>>> import numpy as np
>>> np.set_printoptions(precision=1, suppress=True, linewidth=120, floatmode="fixed")
>>> rnd = lambda a: np.round(a, 1) + 0
>>> J = np.loadtxt("data.csv", delimiter=",")
>>> J
array([[  0.7,  -4.3,  -0.9,   0.8,  -1.5,  -0.3,  -1.1],
       [  0.9,   4.3,   0.9,  -0.2,  -0.2,  -0.2,  -0.4],
       [ -0.8,   5.5,   1.0,  -0.9,   0.3,   1.4,  -1.4],
       [ -1.9,  -8.9,  -1.7,  -1.1,  -0.1,  -0.3,   1.1],
       [ -1.5,   6.1,   1.4,   0.8,   0.3,  -0.5,  -1.2],
       [  1.0,   3.6,   0.8,  -0.4,  -0.7,   3.6,   0.2],
       [  2.0,   6.6,   1.2,   0.6,  -0.7,  -0.7,   0.4],
       [  0.6,   5.3,   1.1,  -0.5,   1.3,   0.3,   1.9],
       [  0.1,   9.0,   1.8,  -0.6,  -0.5,   0.1,  -1.8],
       [ -0.9,  -1.5,  -0.3,  -0.4,   0.0,  -0.6,   0.5],
       [  0.2,   1.2,   0.3,   0.5,  -1.3,  -3.6,   0.7],
       [  0.1,   0.1,   0.0,  -1.0,  -0.8,   1.6,  -0.3],
       [ -1.4,   3.7,   0.8,   0.7,   1.6,   0.0,   0.6],
       [  0.0,   0.7,   0.1,   2.8,  -0.5,   0.3,  -0.6],
       [ -2.0,  -4.8,  -0.9,  -0.2,   0.2,  -1.0,  -0.3],
       [ -0.4, -10.6,  -2.2,  -1.0,  -0.4,  -1.2,  -1.7],
       [  0.2,  -9.1,  -1.7,  -0.8,  -0.7,   0.9,   1.8],
       [ -0.2,  -0.8,   0.0,  -0.2,  -0.8,   0.2,   0.3]])
>>> # column 1 dominates
>>> Xs = (J - J.mean(axis=0)) / J.std(axis=0)
>>> rnd(Xs.std(axis=0))
array([1.0, 1.0, 1.0, 1.0, 1.0, 1.0, 1.0])
>>> c = np.linalg.lstsq(np.delete(Xs, 1, axis=1), Xs[:, 1])[0]
>>> rnd(1 - np.var(Xs[:, 1] - np.delete(Xs, 1, axis=1) @ c))
np.float64(1.0)
>>> D = np.linalg.norm(J[:, None] - J[None], axis=-1)
>>> rnd(D[:5, :5])
array([[ 0.0,  9.0, 10.5,  6.2, 11.0],
       [ 9.0,  0.0,  2.9, 13.9,  3.4],
       [10.5,  2.9,  0.0, 15.0,  2.7],
       [ 6.2, 13.9, 15.0,  0.0, 15.6],
       [11.0,  3.4,  2.7, 15.6,  0.0]])
>>> D[2].round(6).argsort(kind="stable")[:4]
array([ 2,  4,  1, 12])
>>> np.unravel_index(D.round(6).argmax(), D.shape)
(np.int64(8), np.int64(15))
>>> x0 = np.array([1, 2, 2, -3, -2, -3, 2])
>>> np.linalg.norm(J @ x0) <= np.linalg.norm(J, 2) * np.linalg.norm(x0) + 1e-9
np.True_
>>> rnd((J * x0).sum(axis=1))
array([-10.4,  12.1,   7.3, -16.5,   9.6,   2.0,  20.1,  15.2,  20.6,  -0.5,  16.5,  -0.5,   3.5,  -7.9, -10.8, -22.0,
       -16.7,   0.4])
>>> print(np.sign((J @ x0).round(6)))
[-1.0  1.0  1.0 -1.0  1.0  1.0  1.0  1.0  1.0 -1.0  1.0 -1.0  1.0 -1.0 -1.0 -1.0 -1.0  1.0]
>>> print(rnd(J @ np.ones(7)))
[ -6.6   5.1   5.1 -12.9   5.4   8.1   9.4  10.0   8.1  -3.2  -2.0  -0.3   6.0   2.8  -9.0 -17.5  -9.4  -1.5]
>>> rnd(J @ (2 * x0))
array([-20.8,  24.2,  14.6, -33.0,  19.2,   4.0,  40.2,  30.4,  41.2,  -1.0,  33.0,  -1.0,   7.0, -15.8, -21.6, -44.0,
       -33.4,   0.8])
>>> x0 = np.array([-2, 1, 3, -3, -1, 2, -2])
>>> rhs = J @ x0
>>> rnd(np.linalg.pinv(J) @ J)
array([[1.0, 0.0, 0.0, 0.0, 0.0, 0.0, 0.0],
       [0.0, 1.0, 0.0, 0.0, 0.0, 0.0, 0.0],
       [0.0, 0.0, 1.0, 0.0, 0.0, 0.0, 0.0],
       [0.0, 0.0, 0.0, 1.0, 0.0, 0.0, 0.0],
       [0.0, 0.0, 0.0, 0.0, 1.0, 0.0, 0.0],
       [0.0, 0.0, 0.0, 0.0, 0.0, 1.0, 0.0],
       [0.0, 0.0, 0.0, 0.0, 0.0, 0.0, 1.0]])
>>> try:
...     np.linalg.solve(J, rhs)
... except np.linalg.LinAlgError as e:
...     print("failed:", e)
... 
failed: Last 2 dimensions of the array must be square
>>> rnd(np.linalg.solve(J.T @ J, J.T @ rhs))
array([-2.0,  1.0,  3.0, -3.0, -1.0,  2.0, -2.0])
>>> rng = np.random.default_rng(93)
>>> rhs = rhs + 0.1 * rng.normal(size=18)
>>> rnd(rhs)
array([ -7.6,   6.3,  18.2,  -9.5,  12.1,  12.6,   2.8,   4.5,  20.3,  -1.5,  -6.9,   7.6,   3.9,  -5.2,  -4.4, -11.9,
       -13.2,   0.8])
>>> c, *_ = np.linalg.lstsq(J, rhs)
>>> print(rnd(c))
[-2.0  1.0  3.0 -3.0 -1.1  2.0 -2.0]
>>> c.round()
array([-2.0,  1.0,  3.0, -3.0, -1.0,  2.0, -2.0])
>>> [round(float(np.linalg.norm(np.linalg.solve(J.T @ J + lam * np.eye(7), J.T @ rhs))), 2) for lam in (0, 1, 10, 100)]
[5.67, 4.78, 3.44, 1.51]
>>> other = J / np.sqrt((J ** 2).mean(axis=1, keepdims=True))
>>> np.linalg.matrix_rank(J - J.mean(axis=1, keepdims=True))
np.int64(6)
>>> np.linalg.matrix_rank(other) == np.linalg.matrix_rank(J)
np.True_
>>> F = np.array([[-0.5, 0.0, -0.8, 1.3, 1.3],
...     [-0.9, 0.6, -1.0, -1.3, 0.7],
...     [0.4, 0.5, -0.8, -0.7, -1.7],
...     [0.0, -1.4, 0.2, 3.1, -0.1]])
>>> other = F / np.sqrt((F ** 2).mean(axis=1, keepdims=True))
>>> print(rnd(np.linalg.norm(other, axis=1)))
[2.2 2.2 2.2 2.2]
>>> rnd(F - F.mean(axis=1, keepdims=True))
array([[-0.8, -0.3, -1.1,  1.0,  1.0],
       [-0.5,  1.0, -0.6, -0.9,  1.1],
       [ 0.9,  1.0, -0.3, -0.2, -1.2],
       [-0.4, -1.8, -0.2,  2.7, -0.5]])
>>> np.linalg.matrix_rank(other) == np.linalg.matrix_rank(F)
np.True_
>>> np.linalg.matrix_rank(F - F.mean(axis=1, keepdims=True))
np.int64(4)
>>> u = np.array([-1, 4, -1])
>>> rnd(np.array([np.convolve(row, u, "same") for row in F]))
array([[-2.0,  1.3, -4.5,  4.7,  3.9],
       [-4.2,  4.3, -3.3, -4.9,  4.1],
       [ 1.1,  2.4, -3.0, -0.3, -6.1],
       [ 1.4, -5.8, -0.9, 12.3, -3.5]])
>>> rnd(np.polyval(u, F[2]))
array([  0.4,   0.8,  -4.8,  -4.3, -10.7])
>>> arr = np.load("out9.npy")
>>> arr
array([[-10,   5, -13,  -9,   4,  -2],
       [  5, -12,   2,  -8,   6,  -2],
       [-13,   2, -16,  10,   0,   3],
       [ -9,  -8,  10,  12,   0,  11],
       [  4,   6,   0,   0,  14,  -3],
       [ -2,  -2,   3,  11,  -3,   4]])
>>> other = np.linalg.inv(arr)
>>> rnd(np.linalg.det(arr) * np.linalg.det(other))
np.float64(1.0)
>>> rnd(other)
array([[-0.5, -0.1,  0.3,  0.1,  0.0, -0.9],
       [-0.1, -0.1,  0.0,  0.0,  0.0, -0.2],
       [ 0.3,  0.0, -0.2, -0.1,  0.0,  0.6],
       [ 0.1,  0.0, -0.1, -0.1,  0.0,  0.4],
       [ 0.0,  0.0,  0.0,  0.0,  0.1,  0.0],
       [-0.9, -0.2,  0.6,  0.4,  0.0, -1.8]])
>>> rnd(arr @ other)
array([[1.0, 0.0, 0.0, 0.0, 0.0, 0.0],
       [0.0, 1.0, 0.0, 0.0, 0.0, 0.0],
       [0.0, 0.0, 1.0, 0.0, 0.0, 0.0],
       [0.0, 0.0, 0.0, 1.0, 0.0, 0.0],
       [0.0, 0.0, 0.0, 0.0, 1.0, 0.0],
       [0.0, 0.0, 0.0, 0.0, 0.0, 1.0]])
>>> q, R = np.linalg.qr(arr)
>>> q.shape, R.shape
((6, 6), (6, 6))
>>> print(rnd(np.abs(np.diag(R))))
[19.9 16.5 15.9 15.8 15.0  0.5]
>>> rnd(q @ R)
array([[-10.0,   5.0, -13.0,  -9.0,   4.0,  -2.0],
       [  5.0, -12.0,   2.0,  -8.0,   6.0,  -2.0],
       [-13.0,   2.0, -16.0,  10.0,   0.0,   3.0],
       [ -9.0,  -8.0,  10.0,  12.0,   0.0,  11.0],
       [  4.0,   6.0,   0.0,   0.0,  14.0,  -3.0],
       [ -2.0,  -2.0,   3.0,  11.0,  -3.0,   4.0]])
>>> M = np.loadtxt("arr.csv", delimiter=",")
>>> M
array([[ 6.3,  4.0, -7.0, -8.0, -1.0,  2.0, -9.0],
       [ 1.0,  6.3, -6.0,  7.0,  4.0,  4.0, -6.0],
       [ 8.0,  0.0, -2.7, -2.0,  5.0,  3.0,  3.0],
       [ 4.0,  1.0, -8.0, -7.7, -1.0, -9.0, -1.0],
       [-4.0,  9.0, -9.0,  2.0,  8.3, -2.0, -2.0],
       [-5.0,  0.0,  0.0, -5.0,  3.0,  7.3,  8.0],
       [ 6.0,  4.0, -7.0, -8.0, -1.0,  2.0, -8.7]])
>>> G = M.T @ M
>>> (M @ M.T).shape
(7, 7)
>>> A = np.array([[1, -1, -1, -3],
...     [3, 1, 1, -1],
...     [0, -2, -2, -4],
...     [4, 2, 2, 0],
...     [1, -1, -1, -3],
...     [3, 1, 1, -1]])
>>> # rank 2
>>> other = A / np.linalg.norm(A, axis=1, keepdims=True)
>>> G = other @ other.T
>>> (np.abs(G) > 0.9).astype(int)
array([[1, 0, 1, 0, 1, 0],
       [0, 1, 0, 1, 0, 1],
       [1, 0, 1, 0, 1, 0],
       [0, 1, 0, 1, 0, 1],
       [1, 0, 1, 0, 1, 0],
       [0, 1, 0, 1, 0, 1]])
>>> (G - 2 * np.eye(6)).round(6).argmax(axis=1)
array([4, 5, 0, 1, 0, 1])
>>> K = np.loadtxt("test4.csv", delimiter=",")
>>> K
array([[-1.3, -0.3,  0.5,  1.5,  0.3],
       [ 0.9, -0.9, -0.8, -0.1,  2.0],
       [ 0.7,  0.5, -1.0,  1.6,  1.1],
       [ 0.9, -0.9, -0.7, -0.1,  2.0],
       [ 1.0, -0.2, -0.8,  0.4,  0.3],
       [-0.2,  0.5, -1.0,  0.9,  0.1]])
>>> x0 = np.array([1, 3, 3, 1, 2])
>>> rhs = K @ x0
>>> rnd(np.linalg.lstsq(K, rhs)[0])
array([1.0, 3.0, 3.0, 1.0, 2.0])
>>> rnd(np.linalg.solve(K.T @ K, K.T @ rhs))
array([1.0, 3.0, 3.0, 1.0, 2.0])
>>> rnd(rhs)
array([ 1.4, -0.3,  3.0,  0.0, -1.0, -0.6])
>>> rhs = rhs + 0.3 * rng.normal(size=6)
>>> print(rnd(rhs))
[ 1.2 -0.5  3.0 -0.1 -0.6 -1.1]
>>> c, *_ = np.linalg.lstsq(K, rhs)
>>> print(c.round())
[2.0 3.0 4.0 1.0 2.0]
>>> ang = np.radians(135)
>>> R = np.eye(5)
>>> R[2, 2] = R[3, 3] = np.cos(ang)
>>> R[2, 3], R[3, 2] = -np.sin(ang), np.sin(ang)
>>> rnd(R)
array([[ 1.0,  0.0,  0.0,  0.0,  0.0],
       [ 0.0,  1.0,  0.0,  0.0,  0.0],
       [ 0.0,  0.0, -0.7, -0.7,  0.0],
       [ 0.0,  0.0,  0.7, -0.7,  0.0],
       [ 0.0,  0.0,  0.0,  0.0,  1.0]])
>>> other = K @ R.T
>>> rnd(np.linalg.det(R)), rnd(np.trace(R))
(np.float64(1.0), np.float64(1.6))
>>> print(np.allclose(np.linalg.norm(K, axis=1), np.linalg.norm(other, axis=1)))
True
>>> rnd(np.abs(other - K).max(axis=0))
array([0.0, 0.0, 1.9, 3.4, 0.0])
>>> q, vecs = np.linalg.qr(K[:, :3])[0], np.linalg.qr(K[:, 3:])[0]
>>> sig = np.linalg.svd(q.T @ vecs, compute_uv=False)
>>> rnd(sig)
array([0.9, 0.8])
>>> rnd(np.degrees(np.arccos(sig.clip(0, 1))))
array([19.1, 38.6])
>>> data = np.array([[-0.5, -0.1, -0.1, 2.4],
...     [0.2, 0.5, -1.3, -0.7],
...     [2.6, 0.0, -1.3, 0.2],
...     [0.6, 0.6, -0.8, 0.8]])
>>> data[3] = data[0] + 0.3 * rng.normal(size=4)
>>> rnd(data)
array([[-0.5, -0.1, -0.1,  2.4],
       [ 0.2,  0.5, -1.3, -0.7],
       [ 2.6,  0.0, -1.3,  0.2],
       [-0.3, -0.2, -0.2,  2.2]])
>>> def softmax(z):
...     e = np.exp(z - z.max(axis=-1, keepdims=True))
...     return e / e.sum(axis=-1, keepdims=True)
... 
>>> rnd(softmax(K[2]))
array([0.2, 0.1, 0.0, 0.4, 0.3])
>>> rnd(softmax(10 * K[2]))
array([0.0, 0.0, 0.0, 1.0, 0.0])
>>> att = K @ K.T / np.sqrt(5)
>>> rnd(softmax(att)[2] @ K)
array([ 0.6,  0.0, -0.8,  0.9,  1.1])
>>> print(softmax(att).round(6).argmax(axis=1))
[0 1 2 1 2 2]
>>> x0 = np.array([0, 2, 2, 2, 0])
>>> h = np.maximum(K @ x0, 0)
>>> rnd(K.T @ h)
array([-3.0,  0.5, -1.3,  9.3,  3.5])
>>> other = np.c_[K[:, :3] @ np.array([[0, -1, -1], [-3, -2, 2], [-3, 2, -2]]), np.array([-5, 0, -3, -6, 8, -7])]
>>> rnd(other)
array([[-0.6,  2.9, -0.3, -5.0],
       [ 5.1, -0.7, -1.1,  0.0],
       [ 1.5, -3.7,  2.3, -3.0],
       [ 4.8, -0.5, -1.3, -6.0],
       [ 3.0, -2.2,  0.2,  8.0],
       [ 1.5, -2.8,  3.2, -7.0]])
>>> rnd(np.linalg.lstsq(K, other[:, 0])[0])
array([ 0.0, -3.0, -3.0,  0.0,  0.0])
>>> rnd(np.linalg.norm(other - K @ np.linalg.lstsq(K, other)[0], axis=0))
array([0.0, 0.0, 0.0, 4.5])
>>> u = np.array([2, -1])
>>> print(rnd(np.array([np.convolve(row, u, "same") for row in K])))
[[-2.6  0.7  1.3  2.5 -0.9]
 [ 1.8 -2.7 -0.7  0.6  4.1]
 [ 1.4  0.3 -2.5  4.2  0.6]
 [ 1.8 -2.7 -0.5  0.5  4.1]
 [ 2.0 -1.4 -1.4  1.6  0.2]
 [-0.4  1.2 -2.5  2.8 -0.7]]
>>> other = K + rng.integers(-2, 3, (6, 3)) @ rng.integers(-2, 3, (3, 5))
>>> rnd(other)
array([[-6.3,  6.7,  4.5,  1.5,  2.3],
       [ 2.9, -3.9,  1.2,  0.9,  4.0],
       [ 0.7,  2.5,  5.0, -1.4,  1.1],
       [-1.1,  2.1,  3.3, -0.1,  4.0],
       [ 2.0, -3.2, -8.8,  2.4, -1.7],
       [ 4.8, -5.5,  1.0, -0.1,  0.1]])
>>> rnd(other - K)
array([[-5.0,  7.0,  4.0,  0.0,  2.0],
       [ 2.0, -3.0,  2.0,  1.0,  2.0],
       [ 0.0,  2.0,  6.0, -3.0,  0.0],
       [-2.0,  3.0,  4.0,  0.0,  2.0],
       [ 1.0, -3.0, -8.0,  2.0, -2.0],
       [ 5.0, -6.0,  2.0, -1.0,  0.0]])
>>> np.linalg.matrix_rank(other - K, tol=1e-8)
np.int64(3)
>>> E = np.array([[0, 0, 0, 0, -1],
...     [0, 0, 0, 0, 0],
...     [0, 0, -1, 0, 0],
...     [0, 0, 0, 0, 0],
...     [0, 0, 0, 0, 0],
...     [0, 0, 0, 0, 0],
...     [0, 0, 2, 0, 0]])
>>> E
array([[ 0,  0,  0,  0, -1],
       [ 0,  0,  0,  0,  0],
       [ 0,  0, -1,  0,  0],
       [ 0,  0,  0,  0,  0],
       [ 0,  0,  0,  0,  0],
       [ 0,  0,  0,  0,  0],
       [ 0,  0,  2,  0,  0]])
>>> Uu, sig, vt = np.linalg.svd(E)
>>> vecs = vt[:(sig > 1e-8).sum()]
>>> x0 = E[1] + -3 * E[4] + rng.integers(2) * np.eye(5)[4]
>>> print(x0)
[0.0 0.0 0.0 0.0 1.0]
>>> np.linalg.matrix_rank(np.vstack([E, x0]))
np.int64(2)
>>> np.diag(vecs.T @ vecs)
array([0.0, 0.0, 1.0, 0.0, 1.0])
>>> print(rnd(np.linalg.norm(x0 - vecs.T @ vecs @ x0)))
0.0
